$ ipython --no-banner

In [1]: import numpy as np

In [2]: np.set_printoptions(precision=1, suppress=True, linewidth=140)

In [3]: def tidy(a):
   ...:     return np.round(a, 1) + 0
   ...: 

In [4]: M = np.array([[4.4, 1.7, -1.0, -30.0],
   ...:     [21.5, 8.4, 3.6, 14.5],
   ...:     [-6.5, -5.6, 2.8, 39.3],
   ...:     [-12.1, 12.1, 5.9, 7.0],
   ...:     [5.1, 10.7, 2.8, -12.8],
   ...:     [9.4, 13.8, 4.2, 21.0],
   ...:     [3.6, -13.1, 9.3, -13.4],
   ...:     [3.4, 28.6, -4.0, -6.0],
   ...:     [-3.0, 5.3, -18.9, -13.0],
   ...:     [2.7, 25.8, -8.4, -4.7],
   ...:     [-6.0, 5.6, -9.9, -18.6]])

In [5]: M
Out[5]: 
array([[  4.4,   1.7,  -1. , -30. ],
       [ 21.5,   8.4,   3.6,  14.5],
       [ -6.5,  -5.6,   2.8,  39.3],
       [-12.1,  12.1,   5.9,   7. ],
       [  5.1,  10.7,   2.8, -12.8],
       [  9.4,  13.8,   4.2,  21. ],
       [  3.6, -13.1,   9.3, -13.4],
       [  3.4,  28.6,  -4. ,  -6. ],
       [ -3. ,   5.3, -18.9, -13. ],
       [  2.7,  25.8,  -8.4,  -4.7],
       [ -6. ,   5.6,  -9.9, -18.6]])

In [6]: rng = np.random.default_rng(36)

In [7]: lab = rng.permutation(4)

In [8]: other = M[:, lab] * rng.choice([-1, 1], 4)

In [9]: other
Out[9]: 
array([[ -4.4,   1.7, -30. ,   1. ],
       [-21.5,   8.4,  14.5,  -3.6],
       [  6.5,  -5.6,  39.3,  -2.8],
       [ 12.1,  12.1,   7. ,  -5.9],
       [ -5.1,  10.7, -12.8,  -2.8],
       [ -9.4,  13.8,  21. ,  -4.2],
       [ -3.6, -13.1, -13.4,  -9.3],
       [ -3.4,  28.6,  -6. ,   4. ],
       [  3. ,   5.3, -13. ,  18.9],
       [ -2.7,  25.8,  -4.7,   8.4],
       [  6. ,   5.6, -18.6,   9.9]])

In [10]: U, _, vt = np.linalg.svd(M.T @ other)

In [11]: tidy(np.linalg.lstsq(M, other)[0])
Out[11]: 
array([[-1.,  0.,  0.,  0.],
       [ 0.,  1.,  0.,  0.],
       [ 0.,  0.,  0., -1.],
       [ 0.,  0.,  1.,  0.]])

In [12]: tidy(U @ vt)
Out[12]: 
array([[-1.,  0.,  0.,  0.],
       [ 0.,  1.,  0.,  0.],
       [ 0.,  0.,  0., -1.],
       [ 0.,  0.,  1.,  0.]])

In [13]: lab
Out[13]: array([0, 1, 3, 2])

In [14]: cen = (M - M.mean(axis=0)) / M.std(axis=0)

In [15]: np.argwhere(np.abs(cen) > 2)
Out[15]: 
array([[1, 0],
       [2, 3],
       [8, 2]])

In [16]: tidy(cen.std(axis=0))
Out[16]: array([1., 1., 1., 1.])

In [17]: beta = np.linalg.lstsq(np.delete(cen, 0, axis=1), cen[:, 0])[0]

In [18]: np.abs(beta).argmax()
Out[18]: np.int64(1)

In [19]: tidy(beta)
Out[19]: array([ 0.2,  0.3, -0.1])

In [20]: tidy(1 - np.var(cen[:, 0] - np.delete(cen, 0, axis=1) @ beta))
Out[20]: np.float64(0.1)
